$ ipython --no-banner

In [1]: import numpy as np

In [2]: from numpy import linalg as LA

In [3]: np.set_printoptions(suppress=True, linewidth=140)

In [4]: E = np.load("case6.npy")

In [5]: print(E)
[[-1 -2 -1 -2 -1 -2]
 [ 1 -2  1 -2  1 -2]
 [ 2 -2  2 -2  2 -2]
 [-1 -2 -1 -2 -1 -2]
 [ 1 -2  1 -2  1 -2]
 [ 2 -2  2 -2  2 -2]]

In [6]: # row 3 repeats row 0

In [7]: left, sig, vt = LA.svd(E)

In [8]: print(sig.round(2) + 0)
[9.17 4.9  0.   0.   0.   0.  ]

In [9]: print(np.argmax(sig[:-1] / (sig[1:] + 1e-6)) + 1)
2

In [10]: Y = left[:, :2] @ np.diag(sig[:2]) @ vt[:2]

In [11]: print(np.round(LA.norm(E - Y, 2), 2), round(float(sig[2]), 2))
0.0 0.0

In [12]: print(LA.matrix_rank(Y))
2

In [13]: print(np.round(np.abs(E - Y).max(), 2))
0.0

In [14]: print(E.reshape(2, -1))
[[-1 -2 -1 -2 -1 -2  1 -2  1 -2  1 -2  2 -2  2 -2  2 -2]
 [-1 -2 -1 -2 -1 -2  1 -2  1 -2  1 -2  2 -2  2 -2  2 -2]]

In [15]: E.reshape(6, 7)
---------------------------------------------------------------------------
ValueError                                Traceback (most recent call last)
Cell In[15], line 1
----> 1 E.reshape(6, 7)

ValueError: cannot reshape array of size 36 into shape (6,7)

In [16]: blk = E.reshape(6, 2, -1)

In [17]: print(np.einsum("ihd,ihd->ih", blk, blk))
[[ 6  9]
 [ 6  9]
 [12 12]
 [ 6  9]
 [ 6  9]
 [12 12]]

In [18]: print(blk[:, 0])
[[-1 -2 -1]
 [ 1 -2  1]
 [ 2 -2  2]
 [-1 -2 -1]
 [ 1 -2  1]
 [ 2 -2  2]]

In [19]: print(np.swapaxes(blk, 1, 2)[5])
[[ 2 -2]
 [-2  2]
 [ 2 -2]]

In [20]: print(blk.transpose(1, 0, 2))
[[[-1 -2 -1]
  [ 1 -2  1]
  [ 2 -2  2]
  [-1 -2 -1]
  [ 1 -2  1]
  [ 2 -2  2]]

 [[-2 -1 -2]
  [-2  1 -2]
  [-2  2 -2]
  [-2 -1 -2]
  [-2  1 -2]
  [-2  2 -2]]]

In [21]: print(blk.shape)
(6, 2, 3)

In [22]: print(round(np.trace(LA.pinv(E) @ E), 2))
2.0

In [23]: Y = np.array([[-3, -1, 1], [5, 1, -3], [0, 0, 3]])

In [24]: Y[-1] = Y[0]

In [25]: arr = Y + 0.02 * np.eye(3)

In [26]: print(arr)
[[-2.98 -1.    1.  ]
 [ 5.    1.02 -3.  ]
 [-3.   -1.    1.02]]

In [27]: print(LA.cond(arr) > 100)
True

In [28]: print([round(float(x), 2) for x in LA.svd(arr, compute_uv=False)[:3]])
[7.49, 0.91, 0.0]

In [29]: print(LA.matrix_rank(arr, rtol=0.1))
2

In [30]: print(round(float(LA.norm(arr, 2) / LA.norm(arr)), 2))
0.99

In [31]: P = np.triu(np.array([[1, 2, 2], [0, 0, 0], [0, 2, 2]]), 1) + np.eye(3)

In [32]: Y = P @ arr @ LA.inv(P)

In [33]: print(Y.round(2))
[[  1.02  -3.    -5.  ]
 [  5.    -8.98 -13.  ]
 [ -3.     5.     7.02]]

In [34]: print(round(np.trace(Y), 2), np.trace(arr))
-0.94 -0.94

In [35]: print(np.round(P @ arr - arr @ P, 2))
[[  4.   6.   2.]
 [  0. -10. -10.]
 [  0.   6.   6.]]

In [36]: left, sig, vt = LA.svd(arr)

In [37]: print(np.argmax(sig[:-1] / (sig[1:] + 1e-6)) + 1)
2

In [38]: Y = left[:, :2] @ np.diag(sig[:2]) @ vt[:2]

In [39]: print(Y.round(2))
[[-2.98 -1.    1.  ]
 [ 5.    1.02 -3.  ]
 [-3.   -1.    1.02]]

In [40]: print(LA.matrix_rank(arr, rtol=0.05))
2

In [41]: print(LA.matrix_rank(Y))
2

In [42]: rk = LA.matrix_rank(Y)

In [43]: print(rk)
2

In [44]: ns = LA.svd(Y)[2][rk:].T

In [45]: print([int(LA.matrix_rank(np.delete(Y, i, axis=0))) for i in range(3)])
[2, 2, 2]

In [46]: print(np.round(ns[:, 0] / ns[np.abs(ns[:, 0]).round(6).argmax(), 0], 2))
[-0.5  1.  -0.5]

In [47]: print(np.round(Y @ ns, 2) + 0)
[[0.]
 [0.]
 [0.]]

In [48]: print(ns.shape)
(3, 1)

In [49]: J = np.tril(np.array([[-1, 0, 0], [-1, 1, -1], [1, 0, 2]]), -1) + np.eye(3, dtype=int)

In [50]: print(J)
[[ 1  0  0]
 [-1  1  0]
 [ 1  0  1]]

In [51]: # triangular

In [52]: C2 = J.T @ J

In [53]: print(LA.matrix_rank(C2))
3

In [54]: print(C2)
[[ 3 -1  1]
 [-1  1  0]
 [ 1  0  1]]

In [55]: print(np.allclose(C2, C2.T))
True

In [56]: print(np.trace(C2), (J ** 2).sum())
5 5

In [57]: print(round(LA.norm(J) ** 2 / LA.norm(J, 2) ** 2, 2))
1.34

In [58]: print(np.round(LA.norm(J, axis=1), 2))
[1.   1.41 1.41]

In [59]: print(np.round(LA.norm(J, 2), 2))
1.93

In [60]: print(LA.norm(J, axis=1).argmax())
1

In [61]: print(np.round(LA.norm(J, axis=0), 2))
[1.73 1.   1.  ]

In [62]: print(round(LA.norm(J[2], 1), 2), round(LA.norm(J[2], np.inf), 2))
2.0 1.0

In [63]: print(round(LA.norm(J[2] - J[1]), 2))
2.45

In [64]: print(J[2] @ J[1])
-1

In [65]: Q, _ = LA.qr(np.array([[1.4, -0.1, -1.9, -1.1, -0.6, 1.0, 0.0],
    ...:     [-0.6, -1.0, -0.6, -1.9, 1.7, 0.6, 0.2],
    ...:     [0.6, 0.2, 1.0, 0.3, 0.4, 1.0, 1.3],
    ...:     [-0.2, -1.6, -3.0, 0.4, -0.1, -1.3, -2.1],
    ...:     [-0.7, 0.6, 2.3, -0.7, 0.3, -1.0, -1.1],
    ...:     [1.1, -0.2, 1.0, -0.4, 0.0, 0.3, 1.1],
    ...:     [0.6, -2.8, 1.6, 1.4, -0.3, 0.8, 1.7]]))

In [66]: vals = np.array([2, -2, 0, 0, 0, -2, -2])

In [67]: W0 = Q @ np.diag(vals) @ Q.T

In [68]: print(W0.round(2))
[[ 0.48 -0.31 -0.04  0.07 -0.58  1.24  0.36]
 [-0.31 -0.16  0.05 -0.06  0.46 -0.12 -0.76]
 [-0.04  0.05 -0.6  -0.32 -0.84  0.74  0.29]
 [ 0.07 -0.06 -0.32 -1.26 -0.5  -0.54 -0.58]
 [-0.58  0.46 -0.84 -0.5  -0.57 -0.34  0.12]
 [ 1.24 -0.12  0.74 -0.54 -0.34 -0.72  0.66]
 [ 0.36 -0.76  0.29 -0.58  0.12  0.66 -1.16]]

In [69]: # symmetric, so the eigenvalues are real

In [70]: rng = np.random.default_rng(42349)

In [71]: lab = rng.permutation(3)

In [72]: print(lab)
[1 0 2]

In [73]: Y = arr[lab][:, lab]

In [74]: print(np.diag(Y))
[ 1.02 -2.98  1.02]

In [75]: print(np.allclose(W0[:-1].T @ LA.lstsq(W0[:-1].T, W0[-1])[0], W0[-1]))
True

In [76]: print(LA.lstsq(W0[:-1].T, W0[-1])[2])
4

In [77]: print(np.abs(np.diag(LA.qr(W0)[1])) > 1e-9)
[ True  True  True  True False False False]

In [78]: print(round(LA.norm(W0, 2) / LA.norm(W0), 2))
0.5

In [79]: print(LA.matrix_rank(W0, rtol=0.1))
4

In [80]: print([round(float(x), 2) for x in LA.svd(W0, compute_uv=False)[:3]])
[2.0, 2.0, 2.0]

In [81]: left, sig, vt = LA.svd(W0)

In [82]: V = vt[:(sig > 1e-8).sum()]

In [83]: vec = W0[1] + -3 * W0[2] + rng.integers(2) * np.eye(7)[2]

In [84]: print(vec.round(2))
[-0.2  -0.32  1.85  0.91  2.97 -2.35 -1.62]

In [85]: print(np.round(np.diag(V.T @ V), 2))
[0.58 0.23 0.45 0.65 0.49 0.87 0.73]

In [86]: print(np.round(V.T @ V, 2))
[[ 0.58 -0.2   0.37 -0.15 -0.12  0.03  0.17]
 [-0.2   0.23 -0.18  0.08 -0.06 -0.22  0.23]
 [ 0.37 -0.18  0.45  0.11  0.24 -0.1   0.01]
 [-0.15  0.08  0.11  0.65  0.31  0.18  0.24]
 [-0.12 -0.06  0.24  0.31  0.49 -0.15 -0.23]
 [ 0.03 -0.22 -0.1   0.18 -0.15  0.87 -0.06]
 [ 0.17  0.23  0.01  0.24 -0.23 -0.06  0.73]]
